$ ipython --no-banner

In [1]: import numpy as np

In [2]: import numpy.linalg as la

In [3]: np.set_printoptions(suppress=True, linewidth=140)

In [4]: out = np.array([[0, 1, -1, -4], [1, 4, -1, 4], [-1, 2, -5, -2], [3, 0, 0, 0]])

In [5]: F = np.triu(out)

In [6]: print(F)
[[ 0  1 -1 -4]
 [ 0  4 -1  4]
 [ 0  0 -5 -2]
 [ 0  0  0  0]]

In [7]: rng = np.random.default_rng(16)

In [8]: idx = rng.permutation(4)

In [9]: print(idx)
[1 0 3 2]

In [10]: out = F[idx][:, idx]

In [11]: print(np.diag(out))
[ 4  0  0 -5]

In [12]: U, sv, Vt = la.svd(F)

In [13]: evecs = Vt[:(sv > 1e-8).sum()]

In [14]: x0 = F[1] + 2 * F[2] + rng.integers(2) * np.eye(4)[3]

In [15]: print(x0)
[  0.   4. -11.   0.]

In [16]: print(np.round(np.diag(evecs.T @ evecs), 2))
[0. 1. 1. 1.]

In [17]: print(round(la.norm(x0 - evecs.T @ evecs @ x0), 2))
0.0

In [18]: U, sv, Vt = la.svd(F, full_matrices=False)

In [19]: print(sv.round(2))
[6.69 5.31 2.64 0.  ]

In [20]: print(np.round(np.cumsum(sv ** 2) / np.sum(sv ** 2), 2))
[0.56 0.91 1.   1.  ]

In [21]: print(np.round(sv / sv[0], 2))
[1.   0.79 0.4  0.  ]

In [22]: print(np.round(Vt @ Vt.T, 2) + 0)
[[1. 0. 0. 0.]
 [0. 1. 0. 0.]
 [0. 0. 1. 0.]
 [0. 0. 0. 1.]]

In [23]: print(np.round(U.T @ F @ Vt.T, 2) + 0)
[[6.69 0.   0.   0.  ]
 [0.   5.31 0.   0.  ]
 [0.   0.   2.64 0.  ]
 [0.   0.   0.   0.  ]]

In [24]: print((sv > 1e-8).sum())
3

In [25]: print(U.shape, sv.shape, Vt.shape)
(4, 4) (4,) (4, 4)

In [26]: print(np.abs(U[:, 0]).round(6).argmax())
1

In [27]: print(np.round(np.sqrt((sv ** 2).sum()), 2), round(la.norm(F), 2))
8.94 8.94

In [28]: J = np.load("out4.npy")

In [29]: print(J)
[[ 0  0 -3 -1  3]
 [ 0  0 -1  3  1]
 [ 0  0  0  3  1]
 [ 0  0  0  0 -1]
 [ 0  0  0  0  0]]

In [30]: w1 = np.array([[-1, -1], [3, -3], [-1, -2], [4, 3], [3, 1]])

In [31]: c = np.array([3, 2])

In [32]: hid = np.maximum(J @ w1 + c, 0)

In [33]: print(la.matrix_rank(hid))
2

In [34]: print((hid > 0).astype(int))
[[1 1]
 [1 1]
 [1 1]
 [0 1]
 [1 1]]

In [35]: C = np.array([[0, 3], [0, 3]])

In [36]: print(w1 @ C)
[[ 0 -6]
 [ 0  0]
 [ 0 -9]
 [ 0 21]
 [ 0 12]]

In [37]: print(hid @ C)
[[ 0 57]
 [ 0 99]
 [ 0 90]
 [ 0  3]
 [ 0 15]]

In [38]: gram = J.T @ J

In [39]: print(np.allclose(gram, gram.T))
True

In [40]: print(gram)
[[  0   0   0   0   0]
 [  0   0   0   0   0]
 [  0   0  10   0 -10]
 [  0   0   0  19   3]
 [  0   0 -10   3  12]]

In [41]: print(np.trace(gram), (J ** 2).sum())
41 41

In [42]: U, sv, Vt = la.svd(J)

In [43]: evecs = Vt[:(sv > 1e-8).sum()]

In [44]: x0 = J[3] + 5 * J[1] + rng.integers(2) * np.eye(5)[2]

In [45]: print(x0)
[ 0.  0. -4. 15.  4.]

In [46]: print(np.round(la.norm(x0 - evecs.T @ evecs @ x0), 2))
0.0

In [47]: print(la.matrix_rank(np.vstack([J, x0])))
3

In [48]: rank = la.matrix_rank(J)

In [49]: print(rank)
3

In [50]: ns = la.svd(J)[2][rank:].T

In [51]: print([int(la.matrix_rank(J[:i])) for i in range(1, len(J) + 1)])
[1, 2, 3, 3, 3]

In [52]: print(np.round(ns @ ns.T, 2) + 0)
[[1. 0. 0. 0. 0.]
 [0. 1. 0. 0. 0.]
 [0. 0. 0. 0. 0.]
 [0. 0. 0. 0. 0.]
 [0. 0. 0. 0. 0.]]

In [53]: print(np.einsum("ij,ji->", J, J))
0

In [54]: print(round(la.det(J.T), 2))
0.0

In [55]: print(np.kron(np.eye(2, dtype=int), J))
[[ 0  0 -3 -1  3  0  0  0  0  0]
 [ 0  0 -1  3  1  0  0  0  0  0]
 [ 0  0  0  3  1  0  0  0  0  0]
 [ 0  0  0  0 -1  0  0  0  0  0]
 [ 0  0  0  0  0  0  0  0  0  0]
 [ 0  0  0  0  0  0  0 -3 -1  3]
 [ 0  0  0  0  0  0  0 -1  3  1]
 [ 0  0  0  0  0  0  0  0  3  1]
 [ 0  0  0  0  0  0  0  0  0 -1]
 [ 0  0  0  0  0  0  0  0  0  0]]

In [56]: print(round(float(la.det(2 * J)), 2), round(la.det(J), 2))
0.0 0.0

In [57]: m1 = np.loadtxt("block15.csv", delimiter=",")

In [58]: print(m1)
[[ 0.48  0.44  0.48]
 [ 4.27  2.27  0.79]
 [ 0.66  0.51 -0.81]]

In [59]: # row 1 is much longer than the rest

In [60]: T = np.stack([m1, -1 * m1, m1[::-1]])

In [61]: print(T.shape)
(3, 3, 3)

In [62]: print(np.round(la.norm(T, axis=(1, 2)), 2))
[5.1 5.1 5.1]

In [63]: print(T.sum(axis=0))
[[ 0.66  0.51 -0.81]
 [ 4.27  2.27  0.79]
 [ 0.48  0.44  0.48]]

In [64]: W0 = np.array([[1.0, 0.0, 0.0, 0.0, 0.0, 0.0],
    ...:     [0.0, 1.0, 0.0, 0.0, 0.0, 0.0],
    ...:     [0.0, 0.0, 1.0, 0.0, 0.0, 0.0],
    ...:     [0.0, 0.0, 0.5, 0.5, 0.0, 0.0],
    ...:     [0.0, 0.0, 0.25, 0.25, 0.5, 0.0],
    ...:     [0.25, 0.0, 0.0, 0.0, 0.25, 0.5]])

In [65]: print(round(float(np.prod(np.diag(W0))), 2), np.round(la.det(W0), 2))
0.12 0.13

In [66]: print(np.round(np.sort(la.eigvals(W0)), 2))
[0.5 0.5 0.5 1.  1.  1. ]

In [67]: print((la.matrix_power((W0 != 0) + (W0.T != 0) + np.eye(6), 6) > 0).astype(int))
[[1 0 1 1 1 1]
 [0 1 0 0 0 0]
 [1 0 1 1 1 1]
 [1 0 1 1 1 1]
 [1 0 1 1 1 1]
 [1 0 1 1 1 1]]

In [68]: print(np.round(np.sort(la.eigvals(W0).real), 2))
[0.5 0.5 0.5 1.  1.  1. ]

In [69]: idx = rng.permutation(6)

In [70]: print(idx)
[1 0 4 5 2 3]

In [71]: out = W0[idx][:, idx]

In [72]: print(np.diag(out))
[1.  1.  0.5 0.5 1.  0.5]

In [73]: print(np.round(np.sort(np.abs(la.eigvals(out))), 2))
[0.5 0.5 0.5 1.  1.  1. ]

In [74]: print(round(float(la.det(out)), 2), round(float(la.det(W0[idx])), 2))
0.13 -0.13

In [75]: print(np.allclose(out, W0))
False

In [76]: print(out)
[[1.   0.   0.   0.   0.   0.  ]
 [0.   1.   0.   0.   0.   0.  ]
 [0.   0.   0.5  0.   0.25 0.25]
 [0.   0.25 0.25 0.5  0.   0.  ]
 [0.   0.   0.   0.   1.   0.  ]
 [0.   0.   0.   0.   0.5  0.5 ]]

In [77]: x0 = np.array([-1, -2, 1, 0, 0, -3])

In [78]: y = W0 @ x0

In [79]: c, lr = np.zeros(6), 1 / la.norm(W0, 2) ** 2

In [80]: for i in range(10):
    ...:     c -= lr * W0.T @ (W0 @ c - y)
    ...:     if i % 2 == 0: print(i, round(la.norm(W0 @ c - y), 2))
    ...: 
0 1.29
2 0.74
4 0.54
6 0.42
8 0.33

In [81]: print(round(float(la.cond(W0)), 2))
3.57

In [82]: print(c.round(2))
[-1.06 -2.    1.    0.21 -0.47 -2.32]

In [83]: M = np.loadtxt("mat.csv", delimiter=",")

In [84]: print(M.round(2) + 0)
[[0.04 0.01 0.06 0.14 0.11]
 [0.01 0.   0.02 0.05 0.04]
 [0.06 0.02 0.11 0.23 0.19]
 [0.14 0.05 0.23 0.51 0.42]
 [0.11 0.04 0.19 0.42 0.34]]

In [85]: gram = M.T @ M

In [86]: print(gram.round(2) + 0)
[[0.04 0.01 0.06 0.14 0.11]
 [0.01 0.   0.02 0.05 0.04]
 [0.06 0.02 0.11 0.23 0.19]
 [0.14 0.05 0.23 0.51 0.42]
 [0.11 0.04 0.19 0.42 0.34]]

In [87]: print(np.trace(gram), round((M ** 2).sum(), 2))
1.0 1.0

In [88]: print(np.allclose(gram, gram.T))
True

In [89]: print(la.matrix_rank(gram))
1

In [90]: print(np.round(np.diag(gram), 2) + 0)
[0.04 0.   0.11 0.51 0.34]

In [91]: print(np.round(la.svd(M, compute_uv=False) ** 2, 2) + 0)
[1. 0. 0. 0. 0.]
